$ python3 -q
>>> import numpy as np
>>> from numpy import linalg as LA
>>> np.set_printoptions(suppress=True, linewidth=140)
>>> E = np.load("out11.npy")
>>> print(E)
[[ 0  3 -2  4 -5 -2 -5]
 [ 0  0  5  1  4 -2 -1]
 [ 0  0  0  0  2 -2  0]
 [ 0  0  0  0  0 -5 -2]
 [ 0  0  0  0  0 -3 -1]
 [ 0  0  0  0  0  0 -4]
 [ 0  0  0  0  0  0  0]]
>>> t = np.radians(135)
>>> R = np.eye(7)
>>> R[3, 3] = R[5, 5] = np.cos(t)
>>> R[3, 5], R[5, 3] = -np.sin(t), np.sin(t)
>>> print(R.round(2))
[[ 1.    0.    0.    0.    0.    0.    0.  ]
 [ 0.    1.    0.    0.    0.    0.    0.  ]
 [ 0.    0.    1.    0.    0.    0.    0.  ]
 [ 0.    0.    0.   -0.71  0.   -0.71  0.  ]
 [ 0.    0.    0.    0.    1.    0.    0.  ]
 [ 0.    0.    0.    0.71  0.   -0.71  0.  ]
 [ 0.    0.    0.    0.    0.    0.    1.  ]]
>>> B = E @ R.T
>>> print(np.allclose(E @ E.T, B @ B.T))
True
>>> print(np.round(E @ LA.pinv(E) @ E, 2) + 0)
[[ 0.  3. -2.  4. -5. -2. -5.]
 [ 0.  0.  5.  1.  4. -2. -1.]
 [ 0.  0.  0.  0.  2. -2.  0.]
 [ 0.  0.  0.  0.  0. -5. -2.]
 [ 0.  0.  0.  0.  0. -3. -1.]
 [ 0.  0.  0.  0.  0.  0. -4.]
 [ 0.  0.  0.  0.  0.  0.  0.]]
>>> print(LA.lstsq(E[:-1].T, E[-1])[2])
5
>>> print(round(float(np.trace(LA.pinv(E) @ E)), 2))
5.0
>>> print(np.allclose(E[:-1].T @ LA.lstsq(E[:-1].T, E[-1])[0], E[-1]))
True
>>> print(np.unique(E.round(6), axis=0).shape)
(7, 7)
>>> print(np.argsort(-LA.norm(E, axis=0).round(6), kind="stable")[:3])
[6 5 4]
>>> print(np.round(LA.norm(E, 2) / LA.norm(E), 2))
0.72
>>> print(np.prod(np.diag(E)), round(LA.det(E), 2))
0 0.0
>>> print([int(LA.matrix_rank(LA.matrix_power(E, p))) for p in range(1, 8)])
[5, 4, 3, 2, 1, 0, 0]
>>> vec = np.array([5, 0, 4, 0, 3, 1, 1])
>>> h = np.maximum(E @ vec, 0)
>>> print(np.maximum(E @ (3 * vec), 0))
[ 0 87 12  0  0  0  0]
>>> print(E.T @ h)
[  0   0 145  29 124 -66 -29]
>>> print(E * (h > 1e-9)[:, None])
[[ 0  0  0  0  0  0  0]
 [ 0  0  5  1  4 -2 -1]
 [ 0  0  0  0  2 -2  0]
 [ 0  0  0  0  0  0  0]
 [ 0  0  0  0  0  0  0]
 [ 0  0  0  0  0  0  0]
 [ 0  0  0  0  0  0  0]]
>>> print(np.flatnonzero(h > 1e-9))
[1 2]
>>> print(h)
[ 0 29  4  0  0  0  0]
>>> arr = np.loadtxt("x.csv", delimiter=",")
>>> print(arr)
[[ 3.  0.  0.  0.  0.  0.]
 [13.  0.  0.  0.  0.  0.]
 [ 3.  0.  0.  0.  0.  0.]
 [ 1.  0.  0.  0.  0.  0.]
 [ 3.  0.  0.  0.  0.  0.]
 [10.  0.  0.  4.  2.  0.]
 [ 0.  0.  1.  0.  0.  3.]
 [ 5.  0.  0.  0.  0.  0.]
 [ 7.  0.  0.  0.  1.  0.]
 [ 2.  3.  0.  0.  0.  0.]
 [ 9.  0.  0.  2.  2.  0.]
 [ 3.  3.  0.  3.  0.  0.]
 [ 9.  0.  0.  0.  3.  0.]
 [ 2.  0.  0.  0.  0.  0.]
 [ 5.  3.  0.  7.  0.  0.]
 [ 4.  3.  0.  2.  0.  0.]
 [ 4.  0.  0.  0.  0.  0.]
 [ 4.  1.  0.  0.  1.  0.]
 [ 0.  1.  0.  0.  0.  0.]
 [ 0.  3.  0.  3.  0.  0.]
 [ 4.  0.  0.  0.  0.  0.]
 [ 4.  0.  0.  0.  0.  0.]
 [ 7.  0.  0.  2.  0.  0.]
 [ 5.  0.  0.  0.  0.  0.]
 [ 8.  1.  0.  5.  1.  0.]
 [ 6.  0.  1.  0.  0.  0.]]
>>> cen = arr - arr.mean(axis=0)
>>> left, s, VT = LA.svd(cen, full_matrices=False)
>>> print(np.round(cen.mean(axis=0), 2) + 0)
[0. 0. 0. 0. 0. 0.]
>>> print(np.abs(left[:, 0]).argmax())
1
>>> print((np.sign(left[:, 0]) == np.sign(left[0, 0])).astype(int))
[1 0 1 1 1 0 1 0 0 1 0 1 0 1 0 1 1 1 1 1 1 1 0 0 0 0]
>>> print(np.round(s ** 2 / (s ** 2).sum(), 2) + 0)
[0.67 0.24 0.04 0.02 0.02 0.  ]
>>> print(np.round((s ** 2).sum() ** 2 / (s ** 4).sum(), 2))
1.95
>>> print(np.searchsorted(np.cumsum(s ** 2) / (s ** 2).sum(), 0.9) + 1)
2
>>> cen = arr - arr.mean(axis=0)
>>> V = LA.svd(cen)[2][:5]
>>> B = cen - cen @ V.T @ V
>>> print(np.round(np.diag(V.T @ V), 2))
[1.   1.   0.12 1.   1.   0.88]
>>> print(LA.norm(B, axis=1).round(6).argmax())
25
>>> print(np.round(np.cov(cen @ V.T, rowvar=False), 2) + 0)
[[11.23  0.    0.    0.    0.  ]
 [ 0.    4.08  0.    0.    0.  ]
 [ 0.    0.    0.65  0.    0.  ]
 [ 0.    0.    0.    0.42  0.  ]
 [ 0.    0.    0.    0.    0.31]]
>>> print(np.round(LA.norm(B) / LA.norm(cen), 2))
0.04
>>> basis = arr[[23, 3]].astype(float)
>>> for _ in range(4):
...     lab = LA.norm(arr[:, None] - basis, axis=-1).argmin(axis=1)
...     basis = np.array([arr[lab == j].mean(axis=0) for j in range(2)])
... 
>>> print(lab)
[1 0 1 1 1 0 1 1 0 1 0 1 0 1 0 1 1 1 1 1 1 1 0 1 0 0]
>>> print(basis.round(2))
[[8.22 0.44 0.11 2.22 1.   0.  ]
 [2.76 0.82 0.06 0.47 0.06 0.18]]
>>> print(np.bincount(lab))
[ 9 17]
>>> vec = np.array([0, 0, 0, 0, 0, 0])
>>> h = np.maximum(arr @ vec, 0)
>>> print(np.flatnonzero(h > 1e-9))
[]
>>> print(arr.T @ h)
[0. 0. 0. 0. 0. 0.]
>>> B = np.c_[arr[:, :2] @ np.array([[-5, -5], [4, 5]]), np.array([1, -1, 1, -3, -1, 1, -2, -1, 1, -1, -1, -3, 1, 3, -2, -1, -1, 1, 1, -2, 0, 2, -2, 0, -2, 1])]
>>> print(B)
[[-15. -15.   1.]
 [-65. -65.  -1.]
 [-15. -15.   1.]
 [ -5.  -5.  -3.]
 [-15. -15.  -1.]
 [-50. -50.   1.]
 [  0.   0.  -2.]
 [-25. -25.  -1.]
 [-35. -35.   1.]
 [  2.   5.  -1.]
 [-45. -45.  -1.]
 [ -3.   0.  -3.]
 [-45. -45.   1.]
 [-10. -10.   3.]
 [-13. -10.  -2.]
 [ -8.  -5.  -1.]
 [-20. -20.  -1.]
 [-16. -15.   1.]
 [  4.   5.   1.]
 [ 12.  15.  -2.]
 [-20. -20.   0.]
 [-20. -20.   2.]
 [-35. -35.  -2.]
 [-25. -25.   0.]
 [-36. -35.  -2.]
 [-30. -30.   1.]]
>>> print(np.round(LA.lstsq(arr, B[:, 0])[0], 2) + 0)
[-5.  4.  0.  0.  0.  0.]
>>> print(LA.matrix_rank(B))
3
>>> print(np.round(LA.norm(LA.qr(arr)[0].T @ B, axis=0) ** 2 / ((B ** 2).sum(axis=0) + 1e-12), 2))
[1.   1.   0.41]
>>> mat = np.array([[1, 4, 1, 4], [5, 1, 5, 1], [1, 4, 1, 4], [5, 1, 5, 1]])
>>> left, s, VT = LA.svd(mat)
>>> V = VT[:(s > 1e-8).sum()]
>>> rng = np.random.default_rng(876)
>>> vec = mat[1] + -2 * mat[0] + rng.integers(2) * np.eye(4)[3]
>>> print(vec)
[ 3. -7.  3. -7.]
>>> print(round(LA.norm(vec - V.T @ V @ vec), 2))
0.0
>>> print(np.allclose(V.T @ V @ vec, vec))
True
